$ python -q
>>> import numpy as np
>>> np.set_printoptions(precision=2, suppress=True, linewidth=160, legacy="1.25")
>>> arr = np.loadtxt("arr.csv", delimiter=",")
>>> arr
array([[ 0.,  5., -1.],
       [ 5.,  0.,  0.],
       [-1.,  0.,  0.]])
>>> # null space of dimension 1
>>> np.trace(arr)
0.0
>>> assert arr == arr.T
Traceback (most recent call last):
  File "<python-input-6>", line 1, in <module>
    assert arr == arr.T
           ^^^^^^^^^^^^
ValueError: The truth value of an array with more than one element is ambiguous. Use a.any() or a.all()
>>> np.allclose(arr @ arr.T, arr.T @ arr)
True
>>> (arr + arr.T) / 2
array([[ 0.,  5., -1.],
       [ 5.,  0.,  0.],
       [-1.,  0.,  0.]])
>>> (arr - arr.T) / 2
array([[0., 0., 0.],
       [0., 0., 0.],
       [0., 0., 0.]])
>>> arr.inv()
Traceback (most recent call last):
  File "<python-input-10>", line 1, in <module>
    arr.inv()
    ^^^^^^^
AttributeError: 'numpy.ndarray' object has no attribute 'inv'
>>> np.allclose(arr, arr.T)
True
>>> K = np.load("m.npy")
>>> K.round(2) + 0
array([[ -9.09,   0.61,  -3.37,   5.8 ,  11.88,  11.44],
       [ -5.86, -17.11,  -5.26,  -5.52,  -3.66,   1.2 ],
       [ 10.74,  10.6 ,   5.98,  -0.86,  -6.72,  -9.52],
       [  7.09,  -5.35,   1.77,  -7.1 , -12.42, -10.64],
       [ 10.55,   5.25,   4.96,  -3.58,  -9.94, -11.18],
       [ -0.74,  14.05,   2.19,   7.89,  10.03,   5.88],
       [ -3.55, -16.76,  -4.31,  -6.73,  -6.36,  -1.53],
       [ -7.36, -16.75,  -5.77,  -4.43,  -1.52,   3.19],
       [  9.71,  14.37,   6.25,   1.75,  -2.99,  -6.93],
       [ -5.26, -17.11,  -5.03,  -5.88,  -4.41,   0.46],
       [ -3.43, -16.72,  -4.26,  -6.78,  -6.48,  -1.66],
       [-10.69, -11.01,  -6.03,   0.62,   6.4 ,   9.32],
       [-10.43,  -4.54,  -4.79,   3.89,  10.26,  11.28],
       [ 10.22,  13.15,   6.23,   0.8 ,  -4.41,  -7.98],
       [ -4.53,   9.66,  -0.03,   7.85,  11.98,   9.  ],
       [  7.08,  -5.36,   1.76,  -7.11, -12.42, -10.64],
       [  3.54,  16.75,   4.31,   6.73,   6.36,   1.54],
       [ 10.08,  13.56,   6.24,   1.1 ,  -3.97,  -7.66],
       [ -4.48,   9.73,   0.  ,   7.85,  11.96,   8.97],
       [ -3.76,  10.72,   0.45,   7.94,  11.69,   8.43],
       [ 10.43,   4.51,   4.78,  -3.9 , -10.27, -11.29],
       [  3.64, -10.87,  -0.53,  -7.95, -11.64,  -8.34],
       [  9.27,  -0.05,   3.54,  -5.62, -11.76, -11.47],
       [ -8.19, -16.25,  -6.  ,  -3.66,  -0.15,   4.39],
       [ 10.82,   8.11,   5.57,  -2.23,  -8.43, -10.5 ],
       [ -1.16, -15.54,  -3.19,  -7.53,  -8.59,  -4.05],
       [  8.57,  15.93,   6.09,   3.27,  -0.53,  -4.97],
       [ -7.52,   4.45,  -2.09,   6.89,  12.4 ,  10.87],
       [  3.07,  16.58,   4.1 ,   6.92,   6.84,   2.06],
       [  6.18,  -7.05,   1.12,  -7.45, -12.37, -10.12]])
>>> # rows and columns are dependent
>>> Xs = K - K.mean(axis=0)
>>> vecs = np.linalg.svd(Xs)[2][:2]
>>> B = Xs - Xs @ vecs.T @ vecs
>>> np.linalg.norm(B, axis=1).round(6).argmax()
0
>>> np.round(B.std(axis=0), 2) + 0
array([0., 0., 0., 0., 0., 0.])
>>> np.round(np.linalg.norm(B) / np.linalg.norm(Xs), 2)
0.0
>>> np.diag(vecs.T @ vecs)
array([0.29, 0.73, 0.1 , 0.16, 0.39, 0.33])
>>> feats = np.load("x.npy")
>>> feats
array([[ 16.19,   0.52, -11.03, -21.64, -16.6 ],
       [-23.02, -24.05,  11.18,  -4.19,   9.2 ],
       [ -4.05, -10.69,  -7.37, -19.7 , -11.62],
       [ -2.93, -12.57,  -4.43, -19.26, -10.01],
       [-22.3 , -21.4 ,  12.77,  -5.99,  11.84],
       [-23.57, -25.11,  10.45,  -5.5 ,   7.94],
       [ -4.85, -12.38,  -6.6 , -19.25, -10.4 ],
       [-25.15, -21.26,  11.3 ,  -4.69,   9.75],
       [ 15.72,   0.48, -13.99, -19.  , -17.29],
       [ -5.55, -11.78,  -6.71, -17.17, -12.  ]])
>>> z = feats[:, 2] > np.median(feats[:, 2])
>>> u = feats[z].mean(axis=0) - feats[~z].mean(axis=0)
>>> u
array([-22.89, -14.11,  17.39,  11.43,  19.33])
>>> z.astype(int)
array([0, 1, 0, 1, 1, 1, 0, 1, 0, 0])
>>> (((feats - feats.mean(axis=0)) @ u > 0) == z).mean()
0.9
